$ python3 -q
>>> import numpy as np
>>> np.set_printoptions(precision=3, suppress=True, linewidth=100, legacy="1.25")
>>> m1 = np.loadtxt("mat.csv", delimiter=",")
>>> m1
array([[-3., -3., -3.],
       [ 0.,  3.,  3.],
       [ 0.,  0., -1.]])
>>> x = np.array([4, 0, 4])
>>> rhs = m1 @ x
>>> b, lr = np.zeros(3), 1 / np.linalg.norm(m1, 2) ** 2
>>> for i in range(250):
...     b -= lr * m1.T @ (m1 @ b - rhs)
...     if i % 50 == 0: print(i, round(np.linalg.norm(m1 @ b - rhs), 3))
... 
0 5.029
50 1.116
100 0.619
150 0.344
200 0.191
>>> np.round(np.linalg.cond(m1), 3)
9.247
>>> b
array([3.993, 0.112, 3.894])
>>> np.linalg.matrix_power(m1 - np.diag(np.diag(m1)), 3)
array([[0., 0., 0.],
       [0., 0., 0.],
       [0., 0., 0.]])
>>> print(np.linalg.matrix_rank(m1 - m1[0, 0] * np.eye(3)))
2
>>> Uu, sigma, Vt = np.linalg.svd(m1, full_matrices=False)
>>> np.cumsum(sigma ** 2) / np.sum(sigma ** 2)
array([0.902, 0.989, 1.   ])
>>> np.abs(Vt[0])
array([0.365, 0.65 , 0.666])
>>> print(np.round(np.sqrt((sigma ** 2).sum()), 3), round(np.linalg.norm(m1), 3))
6.782 6.782
>>> J = np.array([[1, -1, 1, -1, 1, -1, 1, -1],
...     [1, -1, 1, -1, -1, 1, -1, 1],
...     [1, 1, 1, 1, -1, -1, -1, -1]])
>>> J
array([[ 1, -1,  1, -1,  1, -1,  1, -1],
       [ 1, -1,  1, -1, -1,  1, -1,  1],
       [ 1,  1,  1,  1, -1, -1, -1, -1]])
>>> rng = np.random.default_rng(352539)
>>> A2 = J + rng.integers(-2, 3, (3, 1)) @ rng.integers(-2, 3, (1, 8))
>>> A2
array([[ 1, -1, -1, -3,  5, -1,  3,  3],
       [ 1, -1, -1, -3,  3,  1,  1,  5],
       [ 1,  1,  0,  0,  1, -1,  0,  1]])
>>> np.abs(A2 - J).sum(axis=1)
array([14, 14,  7])
>>> A2 - J
array([[ 0,  0, -2, -2,  4,  0,  2,  4],
       [ 0,  0, -2, -2,  4,  0,  2,  4],
       [ 0,  0, -1, -1,  2,  0,  1,  2]])
>>> A = np.array([[-1, -2, 0, -1], [-1, -2, 2, 1], [1, -1, 2, 1], [0, 0, 0, -2]])
>>> Uu, sigma = np.linalg.svd(A)
Traceback (most recent call last):
  File "<python-input-24>", line 1, in <module>
    Uu, sigma = np.linalg.svd(A)
    ^^^^^^^^^
ValueError: too many values to unpack (expected 2)
>>> Uu, sigma, Vt = np.linalg.svd(A, full_matrices=False)
>>> np.abs(Uu[:, 0]).round(6).argmax()
1
>>> np.allclose(Uu * sigma @ Vt, A)
True
>>> print(np.round(Uu.T @ A @ Vt.T, 3) + 0)
[[4.013 0.    0.    0.   ]
 [0.    2.82  0.    0.   ]
 [0.    0.    1.579 0.   ]
 [0.    0.    0.    0.672]]
>>> np.cumsum(sigma ** 2) / np.sum(sigma ** 2)
array([0.596, 0.891, 0.983, 1.   ])
>>> np.round(Vt @ Vt.T, 3) + 0
array([[1., 0., 0., 0.],
       [0., 1., 0., 0.],
       [0., 0., 1., 0.],
       [0., 0., 0., 1.]])
>>> idx = rng.permutation(4)
>>> A2 = A[:, idx] * rng.choice([-1, 1], 4)
>>> A2
array([[-1, -1,  0, -2],
       [ 1, -1,  2, -2],
       [ 1,  1,  2, -1],
       [-2,  0,  0,  0]])
>>> Uu, _, Vt = np.linalg.svd(A.T @ A2)
>>> np.round(np.linalg.lstsq(A, A2)[0], 3) + 0
array([[0., 1., 0., 0.],
       [0., 0., 0., 1.],
       [0., 0., 1., 0.],
       [1., 0., 0., 0.]])
>>> idx
array([3, 0, 2, 1])
>>> A2 = np.linalg.invert(A)
Traceback (most recent call last):
  File "<python-input-37>", line 1, in <module>
    A2 = np.linalg.invert(A)
         ^^^^^^^^^^^^^^^^
AttributeError: module 'numpy.linalg' has no attribute 'invert'
>>> A2 = np.linalg.inv(A)
>>> print(np.round(np.linalg.cond(A), 3))
5.974
>>> np.allclose(A2, A.T)
False
>>> A[:, 4]
Traceback (most recent call last):
  File "<python-input-41>", line 1, in <module>
    A[:, 4]
    ~^^^^^^
IndexError: index 4 is out of bounds for axis 1 with size 4
>>> print(A.sum(axis=1))
[-4  0  3 -2]
>>> A - A[0]
array([[ 0,  0,  0,  0],
       [ 0,  0,  2,  2],
       [ 2,  1,  2,  2],
       [ 1,  2,  0, -1]])
>>> gram = A.T @ A
>>> np.allclose(gram, gram.T)
True
>>> np.diag(gram)
array([3, 9, 8, 7])
>>> np.linalg.eigvalsh(gram)[::-1]
array([16.104,  7.953,  2.492,  0.451])
>>> gram
array([[ 3,  3,  0,  1],
       [ 3,  9, -6, -1],
       [ 0, -6,  8,  4],
       [ 1, -1,  4,  7]])
>>> (A @ A.T).shape
(4, 4)
>>> M = np.array([[0.5, 0.9, -1.0, -0.3],
...     [0.6, -2.1, 0.1, 0.9],
...     [-0.8, -1.6, 1.4, 0.5]])
>>> M[2] = M[1] + 0.1 * rng.normal(size=4)
>>> M
array([[ 0.5  ,  0.9  , -1.   , -0.3  ],
       [ 0.6  , -2.1  ,  0.1  ,  0.9  ],
       [ 0.56 , -2.09 ,  0.118,  0.996]])
>>> [round(float(x), 3) for x in np.linalg.svd(M, compute_uv=False)[:3]]
[3.474, 1.163, 0.07]
>>> np.argsort(-np.linalg.norm(M, axis=0).round(6), kind="stable")[:3]
array([1, 3, 2])
>>> A2 = np.array([[1, 0, 1], [0, 1, 3], [2, 2, 1], [1, 1, 3]])
>>> A2.T @ M.T
array([[-1.8  ,  1.7  ,  1.791],
       [-1.4  , -1.   , -0.858],
       [ 1.3  , -2.9  , -2.603]])
>>> np.linalg.matrix_rank(M @ A2)
3
>>> np.vstack([M, A2.T]).shape
(6, 4)
>>> M @ A2
array([[-1.8  , -1.4  ,  1.3  ],
       [ 1.7  , -1.   , -2.9  ],
       [ 1.791, -0.858, -2.603]])
>>> np.linalg.matrix_rank(np.vstack([M, A2.T]))
4
>>> A2 = M / np.sqrt((M ** 2).mean(axis=1, keepdims=True))
>>> M - M.mean(axis=1, keepdims=True)
array([[ 0.475,  0.875, -1.025, -0.325],
       [ 0.725, -1.975,  0.225,  1.025],
       [ 0.664, -1.986,  0.222,  1.1  ]])
>>> A2[0]
array([ 0.682,  1.228, -1.364, -0.409])
>>> np.linalg.norm(A2, axis=1)
array([2., 2., 2.])
>>> E = np.array([[-101, 0, 0, 2], [1, -39, 2, 0], [2, 0, 41, 0], [-2, 1, 2, 100]])
>>> E
array([[-101,    0,    0,    2],
       [   1,  -39,    2,    0],
       [   2,    0,   41,    0],
       [  -2,    1,    2,  100]])
>>> def softmax(z):
...     e = np.exp(z - z.max(axis=-1, keepdims=True))
...     return e / e.sum(axis=-1, keepdims=True)
... 
>>> np.round(softmax(10 * J[0]), 3) + 0
array([0.25, 0.  , 0.25, 0.  , 0.25, 0.  , 0.25, 0.  ])
>>> softmax(J).sum(axis=1)
array([1., 1., 1.])
>>> softmax(J[0])
array([0.22, 0.03, 0.22, 0.03, 0.22, 0.03, 0.22, 0.03])
>>> S = J @ J.T / np.sqrt(8)
>>> softmax(S)
array([[0.894, 0.053, 0.053],
       [0.053, 0.894, 0.053],
       [0.053, 0.053, 0.894]])
>>> softmax(S)[0] @ J
array([ 1.   , -0.894,  1.   , -0.894,  0.789, -0.894,  0.789, -0.894])
>>> print(softmax(S + np.triu(np.full(S.shape, -np.inf), 1)))
[[1.    0.    0.   ]
 [0.056 0.944 0.   ]
 [0.053 0.053 0.894]]
>>> data = np.load("out1.npy")
>>> print(data)
[[ 0.051 -0.152 -0.112 -0.112]
 [-0.152  0.457  0.335  0.335]
 [-0.112  0.335  0.246  0.246]
 [-0.112  0.335  0.246  0.246]]
>>> (data - data.T) / 2
array([[0., 0., 0., 0.],
       [0., 0., 0., 0.],
       [0., 0., 0., 0.],
       [0., 0., 0., 0.]])
>>> round(np.linalg.det(data), 3)
0.0
>>> np.trace(data)
1.0
>>> assert data == data.T
Traceback (most recent call last):
  File "<python-input-80>", line 1, in <module>
    assert data == data.T
           ^^^^^^^^^^^^^^
ValueError: The truth value of an array with more than one element is ambiguous. Use a.any() or a.all()
>>> np.allclose(data @ data.T, data.T @ data)
True
>>> np.linalg.matrix_power(data, 3)
array([[ 0.051, -0.152, -0.112, -0.112],
       [-0.152,  0.457,  0.335,  0.335],
       [-0.112,  0.335,  0.246,  0.246],
       [-0.112,  0.335,  0.246,  0.246]])
